% ipython --no-banner

In [1]: import numpy as np

In [2]: from numpy import linalg as LA

In [3]: np.set_printoptions(precision=2, suppress=True, linewidth=120)

In [4]: X = np.loadtxt("block7.csv", delimiter=",")

In [5]: X
Out[5]: 
array([[1., 2., 3., 0., 3.],
       [0., 1., 0., 3., 2.],
       [0., 0., 3., 0., 2.],
       [0., 0., 0., 3., 2.],
       [0., 0., 0., 0., 3.]])

In [6]: blk = np.stack([X, 4 * X, X[::-1]])

In [7]: (blk @ X.T).shape
Out[7]: (3, 5, 5)

In [8]: LA.matrix_rank(blk)
Out[8]: array([5, 5, 5])

In [9]: blk.shape
Out[9]: (3, 5, 5)

In [10]: LA.norm(blk, axis=(1, 2))
Out[10]: array([ 8.49, 33.94,  8.49])

In [11]: LA.matrix_rank(blk.reshape(3, -1))
Out[11]: np.int64(2)

In [12]: mat = np.loadtxt("x.csv", delimiter=",")

In [13]: mat
Out[13]: 
array([[-0.65,  2.65,  3.65, -2.32],
       [ 0.88,  1.12,  2.12, -1.56],
       [ 1.78,  0.22,  1.22, -1.11],
       [ 2.5 , -0.5 ,  0.5 , -0.75],
       [ 2.77, -0.77,  0.23, -0.61],
       [ 0.33,  1.67,  2.67, -1.83],
       [ 3.06, -1.06, -0.06, -0.47],
       [ 3.45, -1.45, -0.45, -0.28],
       [ 2.52, -0.52,  0.48, -0.74],
       [ 3.16, -1.16, -0.16, -0.42],
       [ 1.82,  0.18,  1.18, -1.09],
       [-0.07,  2.07,  3.07, -2.04],
       [ 3.56, -1.56, -0.56, -0.22],
       [ 1.09,  0.91,  1.91, -1.45],
       [ 1.69,  0.31,  1.31, -1.16],
       [-0.34,  2.34,  3.34, -2.17],
       [ 0.9 ,  1.1 ,  2.1 , -1.55],
       [ 0.15,  1.85,  2.85, -1.92],
       [-0.4 ,  2.4 ,  3.4 , -2.2 ],
       [-0.6 ,  2.6 ,  3.6 , -2.3 ],
       [ 1.81,  0.19,  1.19, -1.09],
       [ 2.2 , -0.2 ,  0.8 , -0.9 ],
       [-0.7 ,  2.7 ,  3.7 , -2.35],
       [-1.64,  3.64,  4.64, -2.82],
       [ 2.02, -0.02,  0.98, -0.99],
       [ 4.29, -2.29, -1.29,  0.15],
       [ 2.74, -0.74,  0.26, -0.63],
       [-2.03,  4.03,  5.03, -3.01],
       [ 1.3 ,  0.7 ,  1.7 , -1.35]])

In [14]: # rows and columns are dependent

In [15]: Ac = mat - mat.mean(axis=0)

In [16]: vecs = LA.svd(Ac)[2][:2]

In [17]: A2 = Ac - Ac @ vecs.T @ vecs

In [18]: np.round(A2.std(axis=0), 2) + 0
Out[18]: array([0., 0., 0., 0.])

In [19]: np.diag(vecs.T @ vecs)
Out[19]: array([0.57, 0.31, 0.88, 0.24])

In [20]: np.round(np.cov(Ac @ vecs.T, rowvar=False), 2) + 0
Out[20]: 
array([[8.8, 0. ],
       [0. , 0. ]])

In [21]: LA.norm(A2, axis=1).round(6).argmax()
Out[21]: np.int64(0)

In [22]: J = np.load("run16.npy")

In [23]: J
Out[23]: 
array([[ 0,  1, -2,  1, -2],
       [-1,  0, -2,  1, -1],
       [ 2,  2,  0,  1,  3],
       [-1, -1, -1,  0, -1],
       [ 2,  1, -3,  1,  0]])

In [24]: # skew-symmetric

In [25]: rng = np.random.default_rng(500)

In [26]: lab = rng.permutation(5)

In [27]: lab
Out[27]: array([2, 4, 3, 1, 0])

In [28]: A2 = J[lab][:, lab]

In [29]: np.round(np.sort(np.abs(LA.eigvals(A2))), 2) + 0
Out[29]: array([0.  , 1.3 , 1.3 , 5.03, 5.03])

In [30]: A2
Out[30]: 
array([[ 0,  3,  1,  2,  2],
       [-3,  0,  1,  1,  2],
       [-1, -1,  0, -1, -1],
       [-2, -1,  1,  0, -1],
       [-2, -2,  1,  1,  0]])

In [31]: hat = np.triu(np.array([[-1, 6, 1, -7, -5],
    ...:     [2, 7, -5, -3, -7],
    ...:     [3, -6, 8, -4, 0],
    ...:     [8, -4, 0, -9, -1],
    ...:     [9, 3, -5, 2, 5]]), 1) + np.eye(5)

In [32]: A2 = hat @ J @ LA.inv(hat)

In [33]: hat @ J - J @ hat
Out[33]: 
array([[ -7.,   4.,  15.,  -3.,  12.],
       [-21.,  -8.,  25., -27., -16.],
       [  4.,  -8.,  12.,  20.,  29.],
       [ -2.,   5.,  -1., -15., -12.],
       [  0., -12.,   3.,   5.,  18.]])

In [34]: np.trace(A2), np.trace(J)
Out[34]: (np.float64(0.0), np.int64(0))

In [35]: round(float(LA.det(A2)), 2)
Out[35]: -0.0

In [36]: LA.matrix_rank(A2)
Out[36]: np.int64(4)

In [37]: Ac = mat - mat.mean(axis=0)

In [38]: Uu, sig, Vt = LA.svd(Ac, full_matrices=False)

In [39]: Vt[0] * np.sign(Vt[0, np.abs(Vt[0]).argmax()])
Out[39]: array([ 0.55, -0.55, -0.55,  0.28])

In [40]: sig.round(2) + 0
Out[40]: array([15.7,  0. ,  0. ,  0. ])

In [41]: LA.matrix_rank(Ac)
Out[41]: np.int64(1)

In [42]: round((sig ** 2).sum() ** 2 / (sig ** 4).sum(), 2)
Out[42]: np.float64(1.0)

In [43]: [round(float(x), 2) for x in LA.svd(J, compute_uv=False)[:3]]
Out[43]: [5.03, 5.03, 1.3]

In [44]: LA.cond(J) > 100
Out[44]: np.True_

In [45]: Uu, sig, Vt = LA.svd(J)

In [46]: vecs = Vt[:(sig > 1e-8).sum()]

In [47]: x0 = J[2] + -1 * J[3] + rng.integers(2) * np.eye(5)[0]

In [48]: x0
Out[48]: array([3., 3., 1., 1., 4.])

In [49]: vecs.T @ vecs
Out[49]: 
array([[ 0.91,  0.14, -0.09, -0.23,  0.05],
       [ 0.14,  0.79,  0.14,  0.35, -0.07],
       [-0.09,  0.14,  0.91, -0.23,  0.05],
       [-0.23,  0.35, -0.23,  0.42,  0.12],
       [ 0.05, -0.07,  0.05,  0.12,  0.98]])

In [50]: A = np.array([[1, -1, 2], [1, 0, 0], [0, -1, -1]])

In [51]: A
Out[51]: 
array([[ 1, -1,  2],
       [ 1,  0,  0],
       [ 0, -1, -1]])

In [52]: u, r1 = A[1], A[2]

In [53]: u @ u
Out[53]: np.int64(1)

In [54]: u @ r1
Out[54]: np.int64(0)

In [55]: p = (u @ r1) / (u @ u) * u

In [56]: (r1 - p) @ u
Out[56]: np.float64(0.0)

In [57]: r1 - p
Out[57]: array([ 0., -1., -1.])

In [58]: LA.matrix_rank(np.outer(u, r1))
Out[58]: np.int64(1)

In [59]: np.outer(u, r1)
Out[59]: 
array([[ 0, -1, -1],
       [ 0,  0,  0],
       [ 0,  0,  0]])

In [60]: p
Out[60]: array([0., 0., 0.])

In [61]: round(float(LA.norm(u + r1) ** 2 + LA.norm(u - r1) ** 2), 2)
Out[61]: 6.0

In [62]: O, Rm = LA.qr(A)

In [63]: np.round(abs(Rm[0, 0]), 2), np.round(LA.norm(A[:, 0]), 2)
Out[63]: (np.float64(1.41), np.float64(1.41))

In [64]: round(np.trace(O @ O.T), 2)
Out[64]: np.float64(3.0)

In [65]: O.shape, Rm.shape
Out[65]: ((3, 3), (3, 3))

In [66]: np.abs(np.diag(Rm))
Out[66]: array([1.41, 1.22, 1.73])

In [67]: O
Out[67]: 
array([[-0.71,  0.41, -0.58],
       [-0.71, -0.41,  0.58],
       [-0.  ,  0.82,  0.58]])

In [68]: np.allclose(Rm.T @ Rm, A.T @ A)
Out[68]: True

In [69]: round(float(np.trace(O)), 2)
Out[69]: -0.54

In [70]: round(LA.det(O), 2)
Out[70]: np.float64(1.0)

In [71]: assert O == O.T
ValueError: The truth value of an array with more than one element is ambiguous. Use a.any() or a.all()


In [72]: round(float(np.abs(LA.eigvals(O)).max()), 2)
Out[72]: 1.0

In [73]: (O + O.T) / 2
Out[73]: 
array([[-0.71, -0.15, -0.29],
       [-0.15, -0.41,  0.7 ],
       [-0.29,  0.7 ,  0.58]])

In [74]: np.sort(np.abs(LA.eigvals(O)))
Out[74]: array([1., 1., 1.])

In [75]: np.allclose(O @ O.T, O.T @ O)
Out[75]: True

In [76]: np.sort(np.abs(LA.eigvals(A)))
Out[76]: array([1.44, 1.44, 1.44])

In [77]: round(LA.det(A), 2)
Out[77]: np.float64(-3.0)

In [78]: A.inv()
AttributeError: 'numpy.ndarray' object has no attribute 'inv'


In [79]: (A - A.T) / 2
Out[79]: 
array([[ 0. , -1. ,  1. ],
       [ 1. ,  0. ,  0.5],
       [-1. , -0.5,  0. ]])

In [80]: np.allclose(A @ A.T, A.T @ A)
Out[80]: False

In [81]: LA.matrix_power(A, 2)
Out[81]: 
array([[ 0, -3,  0],
       [ 1, -1,  2],
       [-1,  1,  1]])

In [82]: (A + A.T) / 2
Out[82]: 
array([[ 1. ,  0. ,  1. ],
       [ 0. ,  0. , -0.5],
       [ 1. , -0.5, -1. ]])

In [83]: LA.determinant(A)
AttributeError: module 'numpy.linalg' has no attribute 'determinant'


In [84]: np.trace(A)
Out[84]: np.int64(0)

In [85]: theta = np.radians(45)

In [86]: Rm = np.eye(3)

In [87]: Rm[1, 1] = Rm[2, 2] = np.cos(theta)

In [88]: Rm[1, 2], Rm[2, 1] = -np.sin(theta), np.sin(theta)

In [89]: Rm
Out[89]: 
array([[ 1.  ,  0.  ,  0.  ],
       [ 0.  ,  0.71, -0.71],
       [ 0.  ,  0.71,  0.71]])

In [90]: A2 = A @ Rm.T

In [91]: np.abs(A2 - A).max(axis=0)
Out[91]: array([0.  , 1.12, 1.29])

In [92]: A2.round(2) + 0
Out[92]: 
array([[ 1.  , -2.12,  0.71],
       [ 1.  ,  0.  ,  0.  ],
       [ 0.  ,  0.  , -1.41]])

In [93]: W0 = np.load("layer18.npy")

In [94]: W0
Out[94]: 
array([[1., 4., 0., 0.],
       [4., 1., 4., 0.],
       [0., 4., 3., 4.],
       [0., 0., 4., 3.]])

In [95]: x0 = np.array([-5, -5, -1])

In [96]: h = np.maximum(A @ x0, 0)

In [97]: np.maximum(A @ (3 * x0), 0)
Out[97]: array([ 0,  0, 18])

In [98]: A * (h > 1e-9)[:, None]
Out[98]: 
array([[ 0,  0,  0],
       [ 0,  0,  0],
       [ 0, -1, -1]])

In [99]: h
Out[99]: array([0, 0, 6])

In [100]: vals, vecs = LA.eig(W0)

In [101]: round(float(np.prod(vals)), 2)
Out[101]: 57.0

In [102]: np.sort(LA.eigvals(W0.T))
Out[102]: array([-4.68, -0.32,  4.32,  8.68])

In [103]: np.sort(LA.eigvals(LA.inv(W0)))
Out[103]: array([-3.08, -0.21,  0.12,  0.23])

In [104]: Uu, sig, Vt = LA.svd(W0)

In [105]: np.argmax(sig[:-1] / (sig[1:] + 1e-6)) + 1
Out[105]: np.int64(3)

In [106]: A2 = Uu[:, :3] @ np.diag(sig[:3]) @ Vt[:3]

In [107]: round(float(LA.norm(W0 - A2, 2)), 2), round(float(sig[3]), 2)
Out[107]: (0.32, 0.32)

In [108]: round(np.abs(W0 - A2).max(), 2)
Out[108]: np.float64(0.12)

In [109]: LA.matrix_rank(A2)
Out[109]: np.int64(3)

In [110]: LA.matrix_rank(W0, rtol=0.05)
Out[110]: np.int64(3)

In [111]: hat = np.triu(np.array([[5, -2, -3, 2], [-1, 1, 4, 4], [-3, -5, 4, -4], [3, 0, 0, 5]]), 1) + np.eye(4)

In [112]: A2 = hat @ W0 @ LA.inv(hat)

In [113]: np.round(LA.det(A2), 2)
Out[113]: np.float64(57.0)

In [114]: np.trace(A2), np.trace(W0)
Out[114]: (np.float64(8.0), np.float64(8.0))

In [115]: hat @ W0 - W0 @ hat
Out[115]: 
array([[ -8., -12., -22., -24.],
       [  0.,  24.,  36.,  32.],
       [  0.,   0., -32., -16.],
       [  0.,   0.,   0.,  16.]])

In [116]: LA.matrix_rank(A2)
Out[116]: np.int64(4)

In [117]: A2
Out[117]: 
array([[  -7.,  -24.,   66.,  368.],
       [   4.,   25.,  -56., -304.],
       [   0.,    4.,  -29., -140.],
       [   0.,    0.,    4.,   19.]])

In [118]: np.poly(A2)
Out[118]: array([  1.,  -8., -26., 168.,  57.])

In [119]: M = np.load("mat.npy")

In [120]: M
Out[120]: 
array([[3., 1., 0.],
       [0., 3., 1.],
       [0., 0., 3.]])

In [121]: x0 = np.array([0, 1, -7, -8, -8])

In [122]: np.round(LA.svd(J, compute_uv=False), 2) + 0
Out[122]: array([5.03, 5.03, 1.3 , 1.3 , 0.  ])

In [123]: round(LA.det(J), 2)
Out[123]: np.float64(-0.0)

In [124]: O = LA.solve(np.eye(5) - J, np.eye(5) + J)

In [125]: np.round(O @ O.T, 2) + 0
Out[125]: 
array([[1., 0., 0., 0., 0.],
       [0., 1., 0., 0., 0.],
       [0., 0., 1., 0., 0.],
       [0., 0., 0., 1., 0.],
       [0., 0., 0., 0., 1.]])

In [126]: round(float(LA.det(O)), 2)
Out[126]: 1.0

In [127]: data = (rng.random((4, 4)) < 0.3) + np.eye(4)

In [128]: data /= data.sum(axis=1, keepdims=True)

In [129]: data
Out[129]: 
array([[1.  , 0.  , 0.  , 0.  ],
       [0.  , 1.  , 0.  , 0.  ],
       [0.  , 0.  , 1.  , 0.  ],
       [0.33, 0.  , 0.33, 0.33]])

In [130]: # splits into 2 blocks

In [131]: round(LA.det(2 * data), 2), round(LA.det(data), 2)
Out[131]: (np.float64(5.33), np.float64(0.33))

In [132]: round(float(LA.det(data.T)), 2)
Out[132]: 0.33

In [133]: round(float(np.einsum("ii->", data)), 2)
Out[133]: 3.33

In [134]: E = np.loadtxt("sample11.csv", delimiter=",")

In [135]: E
Out[135]: 
array([[  1.67,   0.59,   1.42,   4.68],
       [  0.68,  -1.18,   0.16,   1.68],
       [  1.47,  -8.15,  -4.82,  -0.71],
       [  0.43,  -6.63,  -3.74,  -1.93],
       [ -1.9 ,  -4.21,  -2.01,  -5.21],
       [  8.93,  -9.  ,  -5.43,  13.71],
       [ -9.76,   9.14,   7.53, -13.3 ],
       [ 10.97, -16.62, -10.87,  13.44],
       [ -0.2 ,   0.88,   1.63,   1.1 ],
       [  9.79,  -7.92,  -4.66,  16.06],
       [  1.78,  -0.91,   0.35,   4.05],
       [  2.21,   1.02,   1.73,   6.  ],
       [  6.96,  -5.4 ,  -2.86,  11.83],
       [ -0.34,  -4.35,  -2.11,  -2.17],
       [ -8.48,   8.74,   7.24, -10.96],
       [ -5.19,   7.05,   6.04,  -5.34],
       [  3.16,  -4.45,  -2.18,   4.78],
       [-10.33,  13.02,  10.3 , -12.23],
       [ -8.49,  14.13,  11.09,  -7.9 ],
       [  2.52,  -2.36,  -0.68,   4.7 ],
       [ -3.15,   4.32,   4.09,  -2.82],
       [  3.12,  -0.36,   0.74,   7.03],
       [ -4.1 ,   2.56,   2.83,  -5.75]])

In [136]: # rank 3

In [137]: Ac = E - E.mean(axis=1)
ValueError: operands could not be broadcast together with shapes (23,4) (23,) 


In [138]: Ac = E - E.mean(axis=0)

In [139]: Uu, sig, Vt = LA.svd(Ac, full_matrices=False)

In [140]: sig.round(2) + 0
Out[140]: array([61.49, 19.81,  0.  ,  0.  ])

In [141]: round((sig ** 2).sum() ** 2 / (sig ** 4).sum(), 2)
Out[141]: np.float64(1.21)

In [142]: np.round(sig ** 2 / (sig ** 2).sum(), 2) + 0
Out[142]: array([0.91, 0.09, 0.  , 0.  ])
